$ python3 -q
>>> import numpy as np
>>> from numpy import linalg as LA
>>> np.set_printoptions(precision=1, suppress=True, linewidth=100)
>>> rnd = lambda a: np.round(a, 1) + 0
>>> m1 = np.array([[-3.0, 2.0], [0.0, -3.0]])
>>> np.prod(np.diag(m1)), rnd(LA.det(m1))
(np.float64(9.0), np.float64(9.0))
>>> rnd(np.sort(LA.eigvals(m1)))
array([-3., -3.])
>>> [int(LA.matrix_rank(LA.matrix_power(m1, p))) for p in range(1, 3)]
[2, 2]
>>> Q = m1.astype(float).copy()
>>> for j in range(2):
...     Q[:, j] -= Q[:, :j] @ (Q[:, :j].T @ Q[:, j])
...     Q[:, j] /= LA.norm(Q[:, j])
... 
>>> Q.T @ Q
array([[1., 0.],
       [0., 1.]])
>>> Q
array([[-1.,  0.],
       [ 0., -1.]])
>>> LA.norm(m1, axis=1).argmax()
np.int64(0)
>>> rnd(LA.norm(m1) ** 2 / LA.norm(m1, 2) ** 2)
np.float64(1.3)
>>> m1[1] @ m1[0]
np.float64(-6.0)
>>> rnd(LA.norm(m1, 2))
np.float64(4.2)
>>> rnd(LA.norm(m1[1], 1)), rnd(LA.norm(m1[1], np.inf))
(np.float64(3.0), np.float64(3.0))
>>> np.einsum("ii->", m1)
np.float64(-6.0)
>>> np.kron(np.eye(2, dtype=int), m1)
array([[-3.,  2., -0.,  0.],
       [ 0., -3.,  0., -0.],
       [-0.,  0., -3.,  2.],
       [ 0., -0.,  0., -3.]])
>>> A2 = np.array([[1, 1, 0]])
>>> E = A2.T @ A2
>>> E
array([[1, 1, 0],
       [1, 1, 0],
       [0, 0, 0]])
>>> # columns 0 and 1 are equal
>>> left, sigma, Vh = LA.svd(E)
>>> rnd(sigma)
array([2., 0., 0.])
>>> A2 = left[:, :1] @ np.diag(sigma[:1]) @ Vh[:1]
>>> LA.matrix_rank(A2)
np.int64(1)
>>> rnd(A2)
array([[1., 1., 0.],
       [1., 1., 0.],
       [0., 0., 0.]])
>>> rnd(LA.norm(E - A2, 2)), rnd(sigma[1])
(np.float64(0.0), np.float64(0.0))
